$ python3 -q
>>> import numpy as np
>>> from numpy import linalg as LA
>>> np.set_printoptions(precision=2, suppress=True, linewidth=120, floatmode="fixed")
>>> K = np.load("out2.npy")
>>> K
array([[ 2.12, -0.70,  1.00, -0.10],
       [-1.18,  0.40,  0.10,  1.60],
       [ 0.30, -0.10, -1.40,  0.30],
       [-1.19,  0.40, -0.20, -0.60],
       [ 3.60, -1.20, -0.40,  0.50],
       [-0.59,  0.20,  0.10, -0.80],
       [-1.48,  0.50,  0.80, -0.60],
       [-0.27,  0.10, -1.60,  2.60],
       [-0.03,  0.00,  0.70,  1.70],
       [ 0.31, -0.10,  0.20,  0.80],
       [-0.93,  0.30, -0.20,  1.70],
       [ 3.63, -1.20,  1.50,  2.30],
       [-2.68,  0.90, -1.50, -1.30],
       [ 1.78, -0.60,  0.20, -0.70],
       [ 3.00, -1.00, -1.10, -0.70],
       [ 0.00,  0.00,  1.40,  0.90],
       [ 3.02, -1.00,  1.20,  0.90],
       [-3.32,  1.10,  1.70,  0.60],
       [ 3.63, -1.20,  0.80,  1.30],
       [ 1.20, -0.40,  0.10,  0.00],
       [ 1.48, -0.50, -0.10, -1.20],
       [ 3.02, -1.00, -0.30,  1.70],
       [-8.09,  2.70,  2.90, -0.30],
       [ 2.40, -0.80,  1.10,  0.80],
       [ 2.11, -0.70, -1.00,  0.30],
       [-4.52,  1.50, -0.30,  0.50],
       [ 0.31, -0.10,  0.00,  0.70],
       [ 1.19, -0.40, -0.70, -1.10],
       [ 4.22, -1.40, -0.50, -1.30],
       [-0.61,  0.20, -0.70, -0.10],
       [-5.69,  1.90,  0.60, -1.30]])
>>> x = np.array([1, -1, 0, 3])
>>> h1 = np.maximum(K @ x, 0)
>>> K.T @ h1
array([179.26, -59.38,  23.35, 111.10])
>>> np.tanh(K @ x)
array([ 0.99,  1.00,  0.86, -1.00,  1.00, -1.00, -1.00,  1.00,  1.00,  0.99,  1.00,  1.00, -1.00,  0.27,  0.96,  0.99,
        1.00, -0.99,  1.00,  0.92, -0.92,  1.00, -1.00,  1.00,  1.00, -1.00,  0.99, -0.94,  0.94, -0.80, -1.00])
>>> B = np.c_[K[:, :3] @ np.array([[-2, 2, 2], [3, -3, 3], [0, 1, 1]]), np.array([1, 0, 2, -3, 2, 1, 2, 2, -1, 0, 2, 2, -3, 0, 1, 3, 2, -2, -3, -2, -3, 1, 3, 0, -3, -2, -1, 2, 1, 2, -2])]
>>> B
array([[ -6.34,   7.34,   3.14,   1.00],
       [  3.56,  -3.46,  -1.06,   0.00],
       [ -0.90,  -0.50,  -1.10,   2.00],
       [  3.58,  -3.78,  -1.38,  -3.00],
       [-10.80,  10.40,   3.20,   2.00],
       [  1.78,  -1.68,  -0.48,   1.00],
       [  4.46,  -3.66,  -0.66,   2.00],
       [  0.84,  -2.44,  -1.84,   2.00],
       [  0.06,   0.64,   0.64,  -1.00],
       [ -0.92,   1.12,   0.52,   0.00],
       [  2.76,  -2.96,  -1.16,   2.00],
       [-10.86,  12.36,   5.16,   2.00],
       [  8.06,  -9.56,  -4.16,  -3.00],
       [ -5.36,   5.56,   1.96,   0.00],
       [ -9.00,   7.90,   1.90,   1.00],
       [  0.00,   1.40,   1.40,   3.00],
       [ -9.04,  10.24,   4.24,   2.00],
       [  9.94,  -8.24,  -1.64,  -2.00],
       [-10.86,  11.66,   4.46,  -3.00],
       [ -3.60,   3.70,   1.30,  -2.00],
       [ -4.46,   4.36,   1.36,  -3.00],
       [ -9.04,   8.74,   2.74,   1.00],
       [ 24.28, -21.38,  -5.18,   3.00],
       [ -7.20,   8.30,   3.50,   0.00],
       [ -6.32,   5.32,   1.12,  -3.00],
       [ 13.54, -13.84,  -4.84,  -2.00],
       [ -0.92,   0.92,   0.32,  -1.00],
       [ -3.58,   2.88,   0.48,   2.00],
       [-12.64,  12.14,   3.74,   1.00],
       [  1.82,  -2.52,  -1.32,   2.00],
       [ 17.08, -16.48,  -5.08,  -2.00]])
>>> LA.matrix_rank(np.c_[K, B])
np.int64(5)
>>> np.round(LA.lstsq(K, B[:, 0])[0], 2) + 0
array([-2.00,  3.00,  0.00,  0.00])
>>> LA.norm(LA.qr(K)[0].T @ B, axis=0) ** 2 / ((B ** 2).sum(axis=0) + 1e-12)
array([1.00, 1.00, 1.00, 0.08])
>>> Ac = (K - K.mean(axis=0)) / K.std(axis=0)
>>> Ac.std(axis=0)
array([1.00, 1.00, 1.00, 1.00])
>>> c = LA.lstsq(np.delete(Ac, 0, axis=1), Ac[:, 0])[0]
>>> c.round(2) + 0
array([-1.00,  0.00,  0.00])
>>> np.abs(c).argmax()
np.int64(0)
>>> blk = np.stack([K, 3 * K, K[::-1]])
>>> blk.shape
(3, 31, 4)
>>> np.einsum("bij,cij->bc", blk, blk)
array([[ 350.07, 1050.22,  -34.41],
       [1050.22, 3150.66, -103.23],
       [ -34.41, -103.23,  350.07]])
>>> LA.matrix_rank(blk.reshape(3, -1))
np.int64(2)
>>> W2 = K[[4, 12]].astype(float)
>>> for _ in range(4):
...     lab = LA.norm(K[:, None] - W2, axis=-1).argmin(axis=1)
...     W2 = np.array([K[lab == j].mean(axis=0) for j in range(2)])
... 
>>> lab
array([0, 1, 0, 1, 0, 1, 1, 0, 0, 0, 1, 0, 1, 0, 0, 0, 0, 1, 0, 0, 0, 0, 1, 0, 0, 1, 0, 0, 0, 1, 1])
>>> np.bincount(lab)
array([20, 11])
>>> W2[1] - W2[0]
array([-4.60,  1.53,  0.25, -0.54])
>>> E = np.load("run18.npy")
>>> E
array([[ 1, -2,  0,  1,  2, -2,  3,  3,  0],
       [ 2,  1, -2, -3, -2,  3, -1,  1, -2],
       [ 1,  3, -1, -1, -3, -3, -1,  2, -1],
       [ 0, -3, -3,  0,  3,  1,  1, -3,  0],
       [-2,  3, -1,  0, -3,  1,  2, -2,  2],
       [ 1,  2, -3,  0, -2,  1,  0,  0,  1],
       [-2, -3,  1,  1, -3,  2, -1,  2,  3],
       [-3,  2, -2,  3,  1, -3,  2, -2, -3],
       [-1,  0, -2, -3,  3,  0,  3,  2, -3]])
>>> B = np.array([[0, -3],
...     [0, 1],
...     [3, 3],
...     [-1, -3],
...     [2, 1],
...     [-3, 1],
...     [-3, 1],
...     [1, 0],
...     [0, 2]])
>>> B @ E
Traceback (most recent call last):
  File "<python-input-31>", line 1, in <module>
    B @ E
    ~~^~~
ValueError: matmul: Input operand 1 has a mismatch in its core dimension 0, with gufunc signature (n?,k),(k,m?)->(n?,m?) (size 9 is different from 2)
>>> E @ B
array([[  3,  -5],
       [-12,  -6],
       [  6,  -9],
       [-12,  -7],
       [-20,  10],
       [-16,  -9],
       [ -5,   7],
       [ -6, -10],
       [ -4,   6]])
>>> np.einsum("ik,kj->ij", E, B)
array([[  3,  -5],
       [-12,  -6],
       [  6,  -9],
       [-12,  -7],
       [-20,  10],
       [-16,  -9],
       [ -5,   7],
       [ -6, -10],
       [ -4,   6]])
>>> np.einsum("ij->j", E)
array([ -3,   3, -13,  -2,  -4,   0,   8,   3,  -3])
>>> LA.matrix_rank(np.vstack([E, B.T]))
np.int64(9)
>>> rng = np.random.default_rng(9966)
>>> lab = rng.permutation(9)
>>> lab
array([2, 4, 6, 8, 3, 0, 7, 5, 1])
>>> B = E[lab][:, lab]
>>> np.sort(np.abs(LA.eigvals(B)))
array([3.57, 4.12, 4.12, 4.23, 4.23, 4.68, 4.68, 5.16, 5.16])
>>> np.diag(B)
array([-1, -3, -1, -3,  0,  1, -2,  1,  1])
>>> np.round(LA.det(B), 2), round(float(LA.det(E[lab])), 2)
(np.float64(631586.0), -631586.0)
>>> B
array([[-1, -3, -1, -1, -1,  1,  2, -3,  3],
       [-1, -3,  2,  2,  0, -2, -2,  1,  3],
       [ 1, -3, -1,  3,  1, -2,  2,  2, -3],
       [-2,  3,  3, -3, -3, -1,  2,  0,  0],
       [-3,  3,  1,  0,  0,  0, -3,  1, -3],
       [ 0,  2,  3,  0,  1,  1,  3, -2, -2],
       [-2,  1,  2, -3,  3, -3, -2, -3,  2],
       [-3, -2,  0,  1,  0,  1,  0,  1,  2],
       [-2, -2, -1, -2, -3,  2,  1,  3,  1]])
>>> np.allclose(B, E)
False
>>> W0 = np.array([[4, 0, 0], [5, 4, 0], [2, 4, 2]])
>>> W0
array([[4, 0, 0],
       [5, 4, 0],
       [2, 4, 2]])
>>> lab = rng.permutation(3)
>>> lab
array([0, 2, 1])
>>> B = W0[lab][:, lab]
>>> np.diag(B)
array([4, 2, 4])
>>> arr = np.loadtxt("w.csv", delimiter=",")
>>> arr
array([[0.00, 0.00, 0.00, 0.00, 0.00, 0.00, 3.00, 0.00, 0.00],
       [0.00, 0.00, 0.00, 0.00, 0.00, 0.00, 0.00, 0.00, 0.00],
       [0.00, 0.00, 0.00, 0.00, 0.00, 5.00, 0.00, 0.00, 0.00],
       [0.00, 5.00, 0.00, 0.00, 0.00, 0.00, 0.00, 0.00, 0.00],
       [0.00, 0.00, 0.00, 0.00, 0.00, 0.00, 0.00, 2.00, 0.00],
       [0.00, 0.00, 0.00, 0.00, 0.00, 0.00, 0.00, 0.00, 4.00],
       [0.00, 0.00, 2.00, 0.00, 0.00, 0.00, 0.00, 0.00, 0.00],
       [1.00, 0.00, 0.00, 0.00, 0.00, 0.00, 0.00, 0.00, 0.00],
       [0.00, 0.00, 0.00, 4.00, 0.00, 0.00, 0.00, 0.00, 0.00]])
>>> # rank 8
>>> r0 = np.array([-1, -3, 1])
>>> B = W0 + np.outer(r0, np.eye(3)[1])
>>> LA.matrix_rank(B - W0)
np.int64(1)
>>> LA.matrix_rank(LA.inv(B) - LA.inv(W0), tol=1e-8)
np.int64(1)
>>> U, sigma, Vt = LA.svd(arr)
>>> sigma
array([5.00, 5.00, 4.00, 4.00, 3.00, 2.00, 2.00, 1.00, 0.00])
>>> B = U[:, :8] @ np.diag(sigma[:8]) @ Vt[:8]
>>> B
array([[0.00, 0.00, 0.00, 0.00, 0.00, 0.00, 3.00, 0.00, 0.00],
       [0.00, 0.00, 0.00, 0.00, 0.00, 0.00, 0.00, 0.00, 0.00],
       [0.00, 0.00, 0.00, 0.00, 0.00, 5.00, 0.00, 0.00, 0.00],
       [0.00, 5.00, 0.00, 0.00, 0.00, 0.00, 0.00, 0.00, 0.00],
       [0.00, 0.00, 0.00, 0.00, 0.00, 0.00, 0.00, 2.00, 0.00],
       [0.00, 0.00, 0.00, 0.00, 0.00, 0.00, 0.00, 0.00, 4.00],
       [0.00, 0.00, 2.00, 0.00, 0.00, 0.00, 0.00, 0.00, 0.00],
       [1.00, 0.00, 0.00, 0.00, 0.00, 0.00, 0.00, 0.00, 0.00],
       [0.00, 0.00, 0.00, 4.00, 0.00, 0.00, 0.00, 0.00, 0.00]])
>>> LA.matrix_rank(arr, rtol=0.05)
np.int64(8)
>>> np.abs(arr - B).max()
np.float64(0.0)
